$ python3 -q
>>> import numpy as np
>>> np.set_printoptions(suppress=True, linewidth=100)
>>> rng = np.random.default_rng(55)
>>> A = np.array([[1, -1, 2, -2, 2],
...     [-1, 2, 1, 0, 1],
...     [-3, -3, -2, 3, -1],
...     [-2, 3, -3, -3, -1]]) * (rng.random((4, 5)) < 0.3)
>>> A
array([[ 0,  0,  2, -2,  0],
       [ 0,  0,  0,  0,  0],
       [ 0,  0, -2,  0, -1],
       [ 0,  0,  0,  0,  0]])
>>> [round(float(x), 4) for x in np.linalg.svd(A, compute_uv=False)[:3]]
[3.2821, 1.4926, 0.0]
>>> round(float(np.linalg.norm(A, 2) / np.linalg.norm(A)), 4)
0.9103
>>> np.linalg.cond(A) > 100
np.True_
>>> left, sig, Vh = np.linalg.svd(A, full_matrices=False)
>>> sig.round(4)
array([3.2821, 1.4926, 0.    , 0.    ])
>>> np.round(np.abs(Vh[0]), 4)
array([0.    , 0.    , 0.848 , 0.5009, 0.1735])
>>> np.round(np.cumsum(sig ** 2) / np.sum(sig ** 2), 4)
array([0.8286, 1.    , 1.    , 1.    ])
>>> (sig > 1e-8).sum()
np.int64(2)
>>> np.round(left.T @ left, 4) + 0
array([[1., 0., 0., 0.],
       [0., 1., 0., 0.],
       [0., 0., 1., 0.],
       [0., 0., 0., 1.]])
>>> rank = np.linalg.matrix_rank(A)
>>> rank
np.int64(2)
>>> null = np.linalg.svd(A)[2][rank:].T
>>> np.round(null @ null.T, 4) + 0
array([[ 1.    ,  0.    ,  0.    ,  0.    ,  0.    ],
       [ 0.    ,  1.    ,  0.    ,  0.    ,  0.    ],
       [ 0.    ,  0.    ,  0.1667,  0.1667, -0.3333],
       [ 0.    ,  0.    ,  0.1667,  0.1667, -0.3333],
       [ 0.    ,  0.    , -0.3333, -0.3333,  0.6667]])
>>> [int(np.linalg.matrix_rank(A[:, :j + 1])) for j in range(5)]
[0, 0, 1, 2, 2]
>>> [int(np.linalg.matrix_rank(np.delete(A, i, axis=0))) for i in range(4)]
[1, 2, 1, 2]
